$ python3 -q
>>> import numpy as np
>>> from numpy import linalg as LA
>>> np.set_printoptions(precision=3, suppress=True, linewidth=140, floatmode="fixed")
>>> tidy = lambda a: np.round(a, 3) + 0
>>> rng = np.random.default_rng(2)
>>> X = np.eye(4, dtype=int)[rng.permutation(4)]
>>> print(X)
[[0 0 0 1]
 [0 0 1 0]
 [1 0 0 0]
 [0 1 0 0]]
>>> print(tidy(np.sort(np.abs(LA.eigvals(X)))[::-1]))
[1.000 1.000 1.000 1.000]
>>> print(X @ np.ones(4))
[1.000 1.000 1.000 1.000]
>>> print(X.sum(axis=1))
[1 1 1 1]
>>> print(LA.matrix_power(X, 100))
[[1 0 0 0]
 [0 1 0 0]
 [0 0 1 0]
 [0 0 0 1]]
>>> print(LA.matrix_power(X, 2))
[[0 1 0 0]
 [1 0 0 0]
 [0 0 0 1]
 [0 0 1 0]]
>>> pr = np.eye(4)[1]
>>> for _ in range(5):
...     pr = pr @ X
...     print(pr.round(3))
... 
[0.000 0.000 1.000 0.000]
[1.000 0.000 0.000 0.000]
[0.000 0.000 0.000 1.000]
[0.000 1.000 0.000 0.000]
[0.000 0.000 1.000 0.000]
>>> M2 = np.array([[-1, 2], [-1, -5]])
>>> Z = np.kron(M2, X)
>>> print(tidy(LA.norm(Z, 2)), tidy(LA.norm(M2, 2) * LA.norm(X, 2)))
5.416 5.416
>>> M2 = np.array([[4, 4], [5, 1], [1, 5], [0, 0]])
>>> print(np.einsum("ik,kj->ji", X, M2))
[[0 1 4 5]
 [0 5 4 1]]
>>> print(np.vstack([X, M2.T]).shape)
(6, 4)
>>> print(X @ M2)
[[0 0]
 [1 5]
 [4 4]
 [5 1]]
>>> print(M2.T @ X.T)
[[0 1 4 5]
 [0 5 4 1]]
>>> print(np.einsum("ij->j", X))
[1 1 1 1]
>>> print(np.einsum("ij,ij->i", X, X))
[1 1 1 1]
>>> print(LA.matrix_rank(np.vstack([X, M2.T])))
4
>>> print(LA.matrix_rank(X @ M2))
2
>>> Q, _ = LA.qr(np.array([[-0.5, 1.1, 0.2], [0.7, 0.5, -1.8], [-0.3, -2.4, 0.2]]))
>>> V, _ = LA.qr(np.array([[-1.3, -0.3, -1.0, 0.0],
...     [1.0, 1.1, 0.8, 1.4],
...     [1.1, 0.2, 0.2, 1.3],
...     [0.2, 0.0, -0.9, 0.0]]))
>>> s = 5 * 0.2 ** np.arange(3)
>>> mat = Q[:, :3] * s @ V[:3]
>>> print(tidy(mat))
[[ 1.597  1.447  1.068  1.432]
 [-2.457 -1.247 -1.520 -2.208]
 [ 1.550 -0.132  0.566  0.829]]
>>> x0 = np.array([-1, -4, -8, -1])
>>> print(tidy(mat @ np.eye(4)[0]))
[ 1.597 -2.457  1.550]
>>> print(np.sign((mat @ x0).round(6)))
[-1.000  1.000 -1.000]
>>> data = np.load("a.npy")
>>> print(data)
[[ 1.803  2.796  2.838]
 [ 1.831  2.807  3.034]
 [ 1.743  3.411  2.738]
 [ 1.940  2.543  2.626]
 [ 2.133  2.845  3.027]
 [ 1.772  2.993  2.721]
 [ 2.084  2.896  3.430]
 [-0.113  2.665  0.772]
 [ 0.330  2.733  1.353]
 [ 0.256  2.893  0.829]
 [ 0.094  3.485  1.313]
 [ 0.071  2.538  1.045]
 [-0.042  3.208  0.902]
 [-0.083  3.202  1.051]
 [-0.067 -0.496  2.638]
 [-0.319 -0.157  3.033]
 [ 0.369 -0.289  2.771]
 [ 0.308 -0.294  2.826]
 [ 0.263  0.378  3.402]
 [-0.344 -0.647  2.501]
 [-0.388 -0.289  2.401]]
>>> x0 = np.array([5, -3, 0])
>>> y = data @ x0
>>> print(tidy(LA.pinv(data) @ data))
[[1.000 0.000 0.000]
 [0.000 1.000 0.000]
 [0.000 0.000 1.000]]
>>> y = y + 0.3 * rng.normal(size=21)
>>> print(tidy(y))
[  0.503   0.002  -0.978   2.414   2.032   0.113   1.816  -8.726  -6.256  -7.492 -10.084  -7.497  -9.698 -10.051   1.317  -1.306   2.750
   2.154   0.433   0.277  -0.974]
>>> c, *_ = LA.lstsq(data, y)
>>> print(c.round())
[ 5.000 -3.000  0.000]
>>> print(tidy(data.T @ (y - data @ c)))
[0.000 0.000 0.000]
>>> Ac = (data - data.mean(axis=0)) / data.std(axis=0)
>>> print(np.argwhere(np.abs(Ac) > 2))
[]
>>> print(tidy(Ac.std(axis=0)))
[1.000 1.000 1.000]
>>> c = LA.lstsq(np.delete(Ac, 1, axis=1), Ac[:, 1])[0]
>>> print(tidy(1 - np.var(Ac[:, 1] - np.delete(Ac, 1, axis=1) @ c)))
0.859
>>> M2 = np.c_[data[:, :1] @ np.array([[0]]), np.array([3, 3, 3, 2, 3, 2, 2, 3, 0, 1, 2, 0, 3, 1, 2, 3, 0, 1, 1, 1, 3])]
>>> print(M2)
[[0.000 3.000]
 [0.000 3.000]
 [0.000 3.000]
 [0.000 2.000]
 [0.000 3.000]
 [0.000 2.000]
 [0.000 2.000]
 [0.000 3.000]
 [0.000 0.000]
 [0.000 1.000]
 [0.000 2.000]
 [0.000 0.000]
 [0.000 3.000]
 [0.000 1.000]
 [0.000 2.000]
 [0.000 3.000]
 [0.000 0.000]
 [0.000 1.000]
 [0.000 1.000]
 [0.000 1.000]
 [0.000 3.000]]
>>> print(tidy(LA.norm(LA.qr(data)[0].T @ M2, axis=0) ** 2 / ((M2 ** 2).sum(axis=0) + 1e-12)))
[0.000 0.791]
>>> print(tidy(LA.lstsq(data, M2[:, 0])[0]))
[0.000 0.000 0.000]
>>> def softmax(z):
...     e = np.exp(z - z.max(axis=-1, keepdims=True))
...     return e / e.sum(axis=-1, keepdims=True)
... 
>>> print(tidy(softmax(M2[6])))
[0.119 0.881]
>>> print(tidy(softmax(10 * M2[6])))
[0.000 1.000]
>>> S = M2 @ M2.T / np.sqrt(2)
>>> print(softmax(S).round(6).argmax(axis=1))
[0 0 0 0 0 0 0 0 0 0 0 0 0 0 0 0 0 0 0 0 0]
>>> print(tidy(softmax(S)[6] @ M2))
[0.000 2.797]
>>> M = np.load("x.npy")
>>> print(M)
[[-0.020 -0.040  0.030  0.050]
 [-0.100 -0.200  0.150  0.250]
 [-0.060 -0.120  0.090  0.150]]
>>> Uu, s, vt = LA.svd(M)
>>> print(np.argmax(s[:-1] / (s[1:] + 1e-6)) + 1)
1
>>> print(tidy(s))
[0.435 0.000 0.000]
>>> M2 = Uu[:, :1] @ np.diag(s[:1]) @ vt[:1]
>>> print(tidy(LA.norm(M - M2, 2)), tidy(s[1]))
0.0 0.0
>>> print(tidy(np.abs(M - M2).max()))
0.0
